>>> import numpy as np
>>> np.set_printoptions(suppress=True, linewidth=140)
>>> M = np.load("run12.npy")
>>> M
array([[-0.4,  1.2, -0.7, -0.4, -1.3],
       [-0.6,  0.5,  0.4,  2.4, -0.3],
       [ 0.6,  1.4,  1.5, -0.3, -1.1],
       [ 0.3,  0.3,  1.9, -1.2,  0.5],
       [ 0.3, -0.4, -1.4,  0.1,  1.8],
       [ 2.2,  0. , -0.8,  0.1, -0.3],
       [-0.1,  0.4,  1.1, -0.9,  0.3],
       [ 1.8, -0.7,  0.3,  0.9,  0.7],
       [ 0. ,  0.4,  1.4, -1.5,  0.7],
       [-0.3,  0. , -0.6, -1.7,  0.3],
       [-1.3,  1. , -0.4, -0.7, -0.3],
       [-0.5, -1.5,  0.6,  0.1, -2.1],
       [ 0.1,  0.5,  1.1,  0.1,  2. ],
       [ 0.3, -1.9,  1.4, -1. ,  0.5],
       [-0.4,  0.6,  0.7,  0.6, -2. ],
       [-0.6, -0.6, -1.6, -0.6, -1.2],
       [-0.8,  1. ,  0.5, -0.2, -1.5],
       [-0.8,  1.6, -0.8,  0.7,  0.8],
       [ 0.5, -5.5,  0. , 10. ,  3.5],
       [-0.7,  0.6, -0.3, -0.2, -0.9],
       [ 0.1,  0. ,  0.2, -0.8, -1.7],
       [-1.2,  0.4, -1.5, -1.4,  0.1],
       [ 0.2, -3.1,  0.5, -0.7, -1. ],
       [ 0. ,  0.1,  1.4, -0.6, -0.7],
       [-0.9,  1.6,  0.7,  1. ,  0.1],
       [ 0.1, -2.2, -0.1,  0. ,  1.8]])
>>> # row 18 is much longer than the rest
>>> Xc = (M - M.mean(axis=0)) / M.std(axis=0)
>>> np.argwhere(np.abs(Xc) > 2)
array([[ 5,  0],
       [ 7,  0],
       [18,  1],
       [18,  3],
       [18,  4]])
>>> np.round(Xc.std(axis=0), 1)
array([1., 1., 1., 1., 1.])
>>> coef = np.linalg.lstsq(np.delete(Xc, 0, axis=1), Xc[:, 0])[0]
>>> print(np.abs(coef).argmax())
0
>>> round(1 - np.var(Xc[:, 0] - np.delete(Xc, 0, axis=1) @ coef), 1)
np.float64(0.2)
>>> data = np.load("dump.npy")
>>> data
array([[ 5.,  0.,  0.,  0.],
       [ 0.,  3., -8.,  6.],
       [ 0., -6., -1.,  4.],
       [ 0.,  2.,  9.,  8.]])
>>> # splits into 2 blocks
>>> rng = np.random.default_rng(98124)
>>> lab = rng.permutation(4)
>>> lab
array([2, 3, 0, 1])
>>> other = data[lab][:, lab]
>>> np.allclose(other, data)
False
>>> print(other)
[[-1.  4.  0. -6.]
 [ 9.  8.  0.  2.]
 [ 0.  0.  5.  0.]
 [-8.  6.  0.  3.]]
>>> np.diag(other)
array([-1.,  8.,  5.,  3.])
>>> round(float(np.linalg.det(other)), 1), round(float(np.linalg.det(data[lab])), 1)
(-4460.0, -4460.0)
>>> Z = M[[12, 22]].astype(float)
>>> for _ in range(6):
...     lab = np.linalg.norm(M[:, None] - Z, axis=-1).argmin(axis=1)
...     Z = np.array([M[lab == j].mean(axis=0) for j in range(2)])
... 
>>> print(lab)
[0 0 0 0 0 0 0 0 0 0 0 1 0 1 0 1 0 0 0 0 1 0 1 0 0 0]
>>> Z.round(1)
array([[-0.1,  0.1,  0.2,  0.3,  0.2],
       [-0.1, -1.4,  0.2, -0.6, -1.1]])
>>> np.round(Z[1] - Z[0], 1) + 0
array([ 0. , -1.6,  0. , -0.9, -1.3])
>>> np.bincount(lab)
array([21,  5])
>>> other = data + rng.integers(-2, 3, (4, 2)) @ rng.integers(-2, 3, (2, 4))
>>> other
array([[ 5.,  4., -4., -2.],
       [ 4.,  3., -6.,  8.],
       [ 2., -8.,  2.,  6.],
       [ 8.,  6.,  9., 10.]])
>>> other - data
array([[ 0.,  4., -4., -2.],
       [ 4.,  0.,  2.,  2.],
       [ 2., -2.,  3.,  2.],
       [ 8.,  4.,  0.,  2.]])
>>> np.round(np.linalg.svd(other - data, compute_uv=False), 1) + 0
array([10.2,  7.7,  0. ,  0. ])
>>> F = np.loadtxt("test11.csv", delimiter=",")
>>> F
array([[-2.,  1.,  1.,  1.,  1.,  1.],
       [ 1., -2.,  1.,  1.,  1.,  1.],
       [ 1.,  1., -2.,  1.,  1.,  1.],
       [ 1.,  1.,  1., -2.,  1.,  1.],
       [ 1.,  1.,  1.,  1., -2.,  1.],
       [ 1.,  1.,  1.,  1.,  1., -2.]])
>>> print(F.T @ F)
[[9. 0. 0. 0. 0. 0.]
 [0. 9. 0. 0. 0. 0.]
 [0. 0. 9. 0. 0. 0.]
 [0. 0. 0. 9. 0. 0.]
 [0. 0. 0. 0. 9. 0.]
 [0. 0. 0. 0. 0. 9.]]
>>> F[:, 2] @ F[:, 0]
np.float64(0.0)
>>> np.round(np.linalg.pinv(F), 1)
array([[-0.2,  0.1,  0.1,  0.1,  0.1,  0.1],
       [ 0.1, -0.2,  0.1,  0.1,  0.1,  0.1],
       [ 0.1,  0.1, -0.2,  0.1,  0.1,  0.1],
       [ 0.1,  0.1,  0.1, -0.2,  0.1,  0.1],
       [ 0.1,  0.1,  0.1,  0.1, -0.2,  0.1],
       [ 0.1,  0.1,  0.1,  0.1,  0.1, -0.2]])
>>> lab = M[:, 0] > np.median(M[:, 0])
>>> f = M[lab].mean(axis=0) - M[~lab].mean(axis=0)
>>> np.argsort(-np.abs(f).round(6), kind="stable")
array([1, 0, 4, 2, 3])
>>> ((M - M.mean(axis=0)) @ f > 0).astype(int)
array([0, 0, 0, 1, 1, 1, 0, 1, 1, 0, 0, 0, 1, 1, 0, 0, 0, 0, 1, 0, 0, 0, 1, 0, 0, 1])
>>> lab.astype(int)
array([0, 0, 1, 1, 1, 1, 0, 1, 1, 0, 0, 0, 1, 1, 0, 0, 0, 0, 1, 0, 1, 0, 1, 1, 0, 1])
>>> w1 = np.array([[0, 1, 0, 1, 0, 2],
...     [3, -1, 1, -1, -3, -2],
...     [1, 1, -3, -3, 2, -1],
...     [1, 0, -2, -2, 2, 0],
...     [3, 2, -2, 3, -1, 2],
...     [-3, 1, 0, -3, 2, 0]])
>>> coef = np.array([1, 1, 8, 8, 0, 2])
>>> H = np.maximum(F @ w1 + coef, 0)
>>> H
array([[ 6.,  2.,  2.,  0.,  2.,  0.],
       [ 0.,  8.,  0.,  6., 11.,  9.],
       [ 3.,  2., 11., 12.,  0.,  6.],
       [ 3.,  5.,  8.,  9.,  0.,  3.],
       [ 0.,  0.,  8.,  0.,  5.,  0.],
       [15.,  2.,  2., 12.,  0.,  3.]])
>>> np.linalg.matrix_rank(H)
np.int64(6)
>>> Z = np.array([[2, 2, 2], [0, 1, 2], [2, 0, 2], [2, 0, 0], [0, 1, 2], [1, 1, 0]])
>>> print(H @ Z)
[[16. 16. 24.]
 [21. 28. 38.]
 [58. 14. 32.]
 [43. 14. 32.]
 [16.  5. 26.]
 [61. 35. 38.]]
>>> f = np.array([-5, -3, 1, 0, -3, 1])
>>> other = F + np.outer(f, np.eye(6)[0])
>>> np.linalg.matrix_rank(np.linalg.inv(other) - np.linalg.inv(F), tol=1e-8)
np.int64(1)
>>> other
array([[-7.,  1.,  1.,  1.,  1.,  1.],
       [-2., -2.,  1.,  1.,  1.,  1.],
       [ 2.,  1., -2.,  1.,  1.,  1.],
       [ 1.,  1.,  1., -2.,  1.,  1.],
       [-2.,  1.,  1.,  1., -2.,  1.],
       [ 2.,  1.,  1.,  1.,  1., -2.]])
>>> W0 = np.array([[32.0, -16.0, -17.0, -8.0],
...     [4.0, 5.0, -2.0, -1.0],
...     [0.0, 0.0, -1.0, 0.0],
...     [88.0, -58.0, -46.0, -22.0]])
>>> w1 = np.array([[2, -3, -3], [1, -2, 1], [3, 2, -2], [-2, -2, -3]])
>>> coef = np.array([-3, 3, 3])
>>> H = np.maximum(W0 @ w1 + coef, 0)
>>> np.round((H > 0).mean(axis=0), 1)
array([0.8, 0.2, 0.5])
>>> (H > 0).astype(int)
array([[1, 0, 0],
       [1, 0, 1],
       [0, 1, 1],
       [1, 0, 0]])
>>> np.linalg.matrix_rank(H)
np.int64(3)
>>> Z = np.array([[7, 1, 6], [9, 1, 3], [1, 5, 5]])
>>> print(w1 @ Z)
[[-16 -16 -12]
 [-10   4   5]
 [ 37  -5  14]
 [-35 -19 -33]]
>>> print((H @ Z).round(6).argmax(axis=1))
[0 2 2 0]
>>> other = W0 + rng.integers(-2, 3, (4, 3)) @ rng.integers(-2, 3, (3, 4))
>>> other
array([[ 35., -12., -16.,  -9.],
       [  0.,  -3.,  -4.,   3.],
       [ -1.,  -3.,   0.,   2.],
       [ 88., -56., -46., -24.]])
>>> other - W0
array([[ 3.,  4.,  1., -1.],
       [-4., -8., -2.,  4.],
       [-1., -3.,  1.,  2.],
       [ 0.,  2.,  0., -2.]])
>>> print(np.argsort(-np.linalg.norm(W0, axis=0).round(6), kind="stable")[:3])
[0 1 2]
>>> np.linalg.cond(W0) > 100
np.True_
>>> np.linalg.matrix_rank(W0, rtol=0.1)
np.int64(1)
>>> lab = rng.permutation(4)
>>> print(lab)
[1 2 3 0]
>>> other = W0[lab][:, lab]
>>> np.diag(other)
array([  5.,  -1., -22.,  32.])
>>> np.trace(other)
np.float64(14.0)
>>> other
array([[  5.,  -2.,  -1.,   4.],
       [  0.,  -1.,   0.,   0.],
       [-58., -46., -22.,  88.],
       [-16., -17.,  -8.,  32.]])
>>> x0 = np.array([-1, -2, -2, 0, 1])
>>> target = M @ x0
>>> np.round(np.linalg.pinv(M) @ M, 1) + 0
array([[1., 0., 0., 0., 0.],
       [0., 1., 0., 0., 0.],
       [0., 0., 1., 0., 0.],
       [0., 0., 0., 1., 0.],
       [0., 0., 0., 0., 1.]])
>>> print(target.round(1))
[-1.9 -1.5 -7.5 -4.2  5.1 -0.9 -2.6 -0.3 -2.9  1.8 -0.2  0.2 -1.3  1.2 -4.2  3.8 -3.7  0.  14.  -0.8 -2.2  3.5  4.  -3.7 -3.6  6.3]
>>> np.round(np.linalg.solve(M.T @ M, M.T @ target), 1) + 0
array([-1., -2., -2.,  0.,  1.])
>>> target = target + 0.1 * rng.normal(size=26)
>>> target.round(1)
array([-1.9, -1.4, -7.6, -4.3,  5.2, -0.8, -2.7, -0.2, -2.7,  1.9, -0.1,  0.2, -1.2,  1.3, -4. ,  3.9, -3.7,  0.1, 13.9, -0.8, -2.1,  3.4,
        3.9, -3.9, -3.5,  6.2])
>>> coef, *_ = np.linalg.lstsq(M, target)
>>> np.round(M.T @ (target - M @ coef), 1) + 0
array([0., 0., 0., 0., 0.])
>>> coef.round(1) + 0
array([-1., -2., -2.,  0.,  1.])
>>> coef.round()
array([-1., -2., -2.,  0.,  1.])
>>> round(float(np.linalg.norm(target - M @ coef)), 1)
0.5
>>> [round(float(np.linalg.norm(np.linalg.solve(M.T @ M + lam * np.eye(5), M.T @ target))), 2) for lam in (0, 1, 10, 100)]
[3.16, 3.05, 2.37, 0.97]
>>> J = np.loadtxt("a.csv", delimiter=",")
>>> J
array([[  1.,  -2.,   0.,   1.,  -1.,   1.],
       [ -1.,  -2.,  -1.,   3.,  -3.,   2.],
       [ -1.,  -2.,  -2.,   1.,  -4.,   2.],
       [ -3.,  -3.,   0.,   3.,  -4.,   4.],
       [ -4.,  -4.,   2.,   3.,  -3.,   3.],
       [ -3.,  -6.,   2.,   4.,  -5.,   1.],
       [ -3.,  -6.,   1.,   3.,  -4.,   1.],
       [ -1.,  -7.,   0.,   4.,  -5.,   1.],
       [ -1.,  -5.,  -1.,   6.,  -7.,  -1.],
       [  1.,  -6.,  -3.,   5.,  -7.,   0.],
       [  0.,  -6.,  -3.,   4.,  -9.,  -1.],
       [  2.,  -8.,  -1.,   5.,  -9.,  -1.],
       [  3.,  -7.,   1.,   4.,  -9.,  -1.],
       [  1.,  -5.,  -1.,   3.,  -7.,   1.],
       [  0.,  -3.,  -3.,   1.,  -8.,   1.],
       [  2.,  -5.,  -3.,  -1.,  -6.,   1.],
       [  4.,  -3.,  -5.,  -1.,  -8.,   1.],
       [  6.,  -5.,  -4.,   0.,  -9.,   2.],
       [  6.,  -5.,  -4.,  -2., -11.,   1.],
       [  7.,  -5.,  -4.,   0., -11.,   3.],
       [  7.,  -6.,  -5.,   1., -13.,   2.],
       [  9.,  -5.,  -7.,   2., -15.,   2.],
       [  9.,  -6.,  -5.,   4., -14.,   2.],
       [  7.,  -8.,  -3.,   5., -14.,   0.],
       [  7.,  -9.,  -3.,   4., -13.,  -1.],
       [  7.,  -9.,  -5.,   6., -14.,   0.],
       [  9.,  -7.,  -5.,   5., -15.,   2.],
       [  8.,  -8.,  -4.,   4., -13.,   1.],
       [  8.,  -7.,  -3.,   3., -14.,  -1.],
       [  6.,  -8.,  -4.,   3., -12.,   0.],
       [  7.,  -6.,  -3.,   4., -14.,   1.],
       [  9.,  -4.,  -3.,   2., -13.,   3.],
       [  8.,  -5.,  -3.,   0., -15.,   1.]])
>>> other = np.c_[J[:, :1] @ np.array([[2]]), np.array([1, 1, 8, 3, 8, -7, 8, 5, -2, 2, 7, 8, -9, -7, 9, 7, 8, -4, -8, -7, -5, 5, 8, -2, -4, 8, -7, 6, -9, 0, 2, 6, -4])]
>>> other
array([[ 2.,  1.],
       [-2.,  1.],
       [-2.,  8.],
       [-6.,  3.],
       [-8.,  8.],
       [-6., -7.],
       [-6.,  8.],
       [-2.,  5.],
       [-2., -2.],
       [ 2.,  2.],
       [ 0.,  7.],
       [ 4.,  8.],
       [ 6., -9.],
       [ 2., -7.],
       [ 0.,  9.],
       [ 4.,  7.],
       [ 8.,  8.],
       [12., -4.],
       [12., -8.],
       [14., -7.],
       [14., -5.],
       [18.,  5.],
       [18.,  8.],
       [14., -2.],
       [14., -4.],
       [14.,  8.],
       [18., -7.],
       [16.,  6.],
       [16., -9.],
       [12.,  0.],
       [14.,  2.],
       [18.,  6.],
       [16., -4.]])
>>> np.round(np.linalg.norm(np.linalg.qr(J)[0].T @ other, axis=0) ** 2 / ((other ** 2).sum(axis=0) + 1e-12), 1)
array([1. , 0.3])
>>> print(np.round(np.linalg.lstsq(J, other[:, 0])[0], 1) + 0)
[2. 0. 0. 0. 0. 0.]
>>> np.linalg.matrix_rank(np.c_[J, other])
np.int64(7)
